$ ipython --no-banner

In [1]: import numpy as np

In [2]: np.set_printoptions(suppress=True, linewidth=140)

In [3]: def tidy(a):
   ...:     return np.round(a, 2) + 0
   ...: 

In [4]: data = np.load("dump.npy")

In [5]: data
Out[5]: 
array([[ 0, -2,  2, -2,  1,  1],
       [-2, -3,  1, -4,  0,  1],
       [-1, -5,  3, -3,  5, -3],
       [-1, -3,  1, -2,  3, -1],
       [-1, -3,  1, -2,  3, -1],
       [ 0, -4,  3, -2,  0,  2],
       [ 0,  0,  0,  0,  0,  0],
       [-2, -1, -1, -2, -1,  0],
       [-2, -1, -1, -2, -1,  0],
       [-2, -2, -1, -4,  4, -2],
       [ 0, -4,  4, -3,  3, -1],
       [ 0,  0,  0,  0,  0,  0],
       [-2, -3,  1, -3,  1, -2],
       [-1, -1, -1,  0,  2, -2],
       [ 0,  0,  0,  0,  0,  0],
       [ 0,  1, -2, -1,  3,  0],
       [ 0,  0,  0,  0,  0,  0],
       [ 1,  0,  0, -1,  0,  3],
       [ 0, -4,  4, -3,  3, -1],
       [-2, -5,  2, -4, -1,  2],
       [-2, -3,  1, -3,  1, -2],
       [ 1,  2, -1, -1,  1,  2],
       [ 0, -2,  2, -1,  2, -2]])

In [6]: idx = data[:, 0] > np.median(data[:, 0])

In [7]: f = data[idx].mean(axis=0) - data[~idx].mean(axis=0)

In [8]: ((data - data.mean(axis=0)) @ f > 0).astype(int)
Out[8]: array([1, 0, 0, 0, 0, 0, 1, 1, 1, 0, 0, 1, 0, 1, 1, 1, 1, 1, 0, 0, 0, 1, 0])

In [9]: tidy(f)
Out[9]: array([ 1.86,  3.14, -1.4 ,  0.95, -0.83,  3.02])

In [10]: tidy(np.linalg.norm(data, axis=0))
Out[10]: array([ 5.83, 12.77,  8.72, 11.  , 10.05,  7.48])

In [11]: data[9] @ data[11]
Out[11]: np.int64(0)

In [12]: tidy(np.linalg.norm(data, axis=1))
Out[12]: 
array([3.74, 5.57, 8.83, 5.  , 5.  , 5.74, 0.  , 3.32, 3.32, 6.71, 7.14, 0.  , 5.29, 3.32, 0.  , 3.87, 0.  , 3.32, 7.14, 7.35, 5.29, 3.46,
       4.12])

In [13]: np.linalg.norm(data, axis=1).argmax()
Out[13]: np.int64(2)

In [14]: tidy(np.linalg.norm(data, 1)), tidy(np.linalg.norm(data, np.inf))
Out[14]: (np.float64(49.0), np.float64(20.0))

In [15]: tidy(np.linalg.norm(data[9], 1)), tidy(np.linalg.norm(data[9], np.inf))
Out[15]: (np.float64(15.0), np.float64(4.0))

In [16]: A = np.load("mat.npy")

In [17]: A
Out[17]: 
array([[-0.26,  1.21, -0.42,  0.73],
       [ 1.02,  2.95, -0.64,  2.75],
       [ 1.26,  1.93, -0.57,  1.45],
       [ 1.55,  2.1 , -0.51,  1.98],
       [-0.43,  0.03, -0.22, -0.11],
       [-0.6 ,  3.94, -0.74,  2.42],
       [-2.64,  0.56,  0.01, -0.94],
       [ 2.34,  1.04, -0.98,  2.48],
       [-0.81,  2.12, -0.69,  1.  ],
       [ 1.72,  2.59, -0.51,  1.97],
       [-1.36, -2.45,  0.54, -1.79],
       [-1.39,  2.56, -0.14,  0.39]])

In [18]: cen = A - A.mean(axis=0)

In [19]: vecs = np.linalg.svd(cen)[2][:2]

In [20]: Y = cen - cen @ vecs.T @ vecs

In [21]: np.linalg.norm(Y, axis=1).round(6).argmax()
Out[21]: np.int64(9)

In [22]: tidy(np.linalg.norm(Y) / np.linalg.norm(cen))
Out[22]: np.float64(0.12)

In [23]: tidy((cen @ vecs.T).std(axis=0))
Out[23]: array([2.24, 1.25])
